>>> import numpy as np
>>> np.set_printoptions(suppress=True, linewidth=160)
>>> M = np.load("x.npy")
>>> print(M)
[[ 2  1 -1 -1  3]
 [ 1  2  2 -1 -2]
 [-1  2 -2  2  1]
 [-1 -1  2 -4  1]
 [ 3 -2  1  1  0]]
>>> proj = np.triu(np.array([[0, 4, -3, 5, -3],
...     [1, -2, 8, -6, 0],
...     [-8, 0, -4, 3, 1],
...     [2, -2, -5, 4, 7],
...     [4, 4, -7, 6, 9]]), 1) + np.eye(5)
>>> A2 = proj @ M @ np.linalg.inv(proj)
>>> print(np.round(np.poly(A2), 3))
[   1.    2.  -39.  -28.  383. -188.]
>>> mat = np.loadtxt("mat.csv", delimiter=",")
>>> print(mat)
[[-0.139 -0.02  -0.09  -0.01  -0.197 -0.04   0.11  -0.129 -0.129  0.05   0.273  0.03 ]
 [ 0.523  0.159  0.493  0.254 -0.02  -0.38  -0.845  0.139  0.778 -0.38  -0.414 -0.967]
 [-0.711 -0.139 -0.537 -0.1   -0.811 -0.159  0.68  -0.641 -0.721  0.336  0.93   0.47 ]
 [-0.254 -0.197 -0.478 -0.446  0.89   0.808  0.953  0.537 -0.862  0.462 -0.762  0.999]
 [ 0.235  0.06   0.207  0.09   0.06  -0.119 -0.422  0.09   0.371 -0.149 -0.235 -0.598]
 [-0.91  -0.345 -0.859 -0.47  -0.558  0.537  0.99  -0.598 -0.982  0.716  0.94   0.999]
 [ 0.319  0.     0.11  -0.11   0.757  0.414  0.217  0.501  0.     0.    -0.8    0.8  ]
 [-0.254 -0.02  -0.129  0.03  -0.508 -0.197  0.03  -0.319 -0.129  0.05   0.592 -0.354]
 [ 0.     0.     0.     0.     0.     0.     0.     0.     0.     0.     0.     0.   ]
 [-0.686 -0.178 -0.585 -0.226 -0.493  0.197  0.854 -0.438 -0.824  0.422  0.808  0.932]
 [-0.291 -0.119 -0.345 -0.235  0.397  0.446  0.77   0.119 -0.653  0.291 -0.119  0.963]
 [ 0.762  0.273  0.735  0.43  -0.08  -0.617 -0.975  0.217  0.949 -0.604 -0.617 -0.999]
 [-0.544 -0.04  -0.282  0.09  -0.883 -0.478  0.    -0.67  -0.254  0.1    0.93  -0.778]
 [ 0.438  0.08   0.319  0.07   0.485  0.04  -0.462  0.354  0.478 -0.197 -0.675 -0.397]
 [-0.217 -0.04  -0.159 -0.04  -0.217  0.     0.254 -0.159 -0.254  0.1    0.345  0.254]
 [-0.99  -0.508 -0.97  -0.604 -0.949  0.508  0.999 -0.912 -0.999  0.885  0.999  1.   ]
 [-0.653 -0.178 -0.572 -0.245 -0.345  0.273  0.864 -0.354 -0.824  0.422  0.726  0.954]
 [ 0.592  0.197  0.578  0.327 -0.159 -0.508 -0.919  0.1    0.862 -0.462 -0.38  -0.991]
 [ 0.686  0.235  0.664  0.38  -0.119 -0.565 -0.954  0.159  0.915 -0.537 -0.508 -0.996]
 [-0.585 -0.04  -0.3    0.11  -0.917 -0.537 -0.04  -0.721 -0.254  0.1    0.953 -0.845]
 [-0.932 -0.31  -0.848 -0.336 -0.903  0.119  0.973 -0.811 -0.969  0.664  0.989  0.983]
 [-0.879 -0.363 -0.856 -0.551  0.07   0.744  0.995 -0.31  -0.986  0.74   0.77   1.   ]
 [ 0.658  0.217  0.629  0.345 -0.05  -0.508 -0.937  0.178  0.892 -0.501 -0.523 -0.993]
 [ 0.701  0.235  0.67   0.371 -0.03  -0.537 -0.953  0.207  0.915 -0.537 -0.578 -0.996]
 [-0.139  0.04   0.04   0.159 -0.696 -0.446 -0.462 -0.414  0.254 -0.1    0.686 -0.898]
 [-0.05   0.04   0.07   0.129 -0.53  -0.345 -0.414 -0.282  0.254 -0.1    0.493 -0.821]
 [ 0.856  0.254  0.757  0.3    0.753 -0.197 -0.946  0.658  0.934 -0.572 -0.951 -0.975]
 [ 0.837  0.159  0.635  0.05   0.954  0.414 -0.675  0.831  0.778 -0.38  -0.988  0.06 ]
 [ 0.05  -0.159 -0.319 -0.438  0.957  0.845  0.93   0.721 -0.778  0.38  -0.93   0.999]
 [ 0.757  0.235  0.691  0.336  0.319 -0.414 -0.945  0.388  0.915 -0.537 -0.786 -0.99 ]
 [-0.986 -0.414 -0.945 -0.397 -0.989 -0.08   0.993 -0.953 -0.993  0.8    1.     0.99 ]
 [ 0.363  0.139  0.405  0.264 -0.38  -0.478 -0.824 -0.09   0.721 -0.336  0.04  -0.976]
 [ 0.04   0.04   0.1    0.1   -0.31  -0.235 -0.363 -0.139  0.254 -0.1    0.235 -0.696]
 [ 0.1    0.04   0.119  0.08  -0.139 -0.159 -0.327 -0.04   0.254 -0.1    0.04  -0.578]
 [-0.226 -0.08  -0.245 -0.149  0.188  0.273  0.578  0.03  -0.478  0.197  0.02   0.84 ]
 [ 0.797  0.217  0.686  0.254  0.691 -0.159 -0.907  0.592  0.892 -0.501 -0.919 -0.95 ]
 [ 0.08   0.08   0.197  0.197 -0.565 -0.446 -0.641 -0.273  0.478 -0.197  0.446 -0.938]
 [-0.06  -0.119 -0.273 -0.31   0.814  0.664  0.827  0.478 -0.653  0.291 -0.726  0.992]
 [-0.02  -0.08  -0.178 -0.217  0.675  0.508  0.664  0.363 -0.478  0.197 -0.592  0.958]
 [-0.565 -0.217 -0.598 -0.388  0.462  0.641  0.948  0.07  -0.892  0.501  0.08   0.997]
 [ 0.05  -0.1   -0.197 -0.291  0.848  0.664  0.782  0.537 -0.572  0.245 -0.8    0.99 ]
 [-0.731 -0.178 -0.604 -0.197 -0.67   0.08   0.837 -0.551 -0.824  0.422  0.89   0.879]
 [-0.31   0.1    0.11   0.371 -0.968 -0.821 -0.843 -0.782  0.572 -0.245  0.964 -0.998]]
>>> vec = np.array([2, 0, 1, 2, 0, 3, 2, 0, 0, 1, 3, 0])
>>> h = np.maximum(mat @ vec, 0)
>>> print(np.round(mat.T @ h, 3))
[-23.203  -8.658 -22.265 -11.697 -10.568  12.077  29.789 -13.099 -28.729  18.221  20.261  30.744]
>>> print(np.flatnonzero(h > 1e-9))
[ 0  2  3  5  7  9 10 12 14 15 16 19 20 21 28 30 34 37 38 39 40 41]
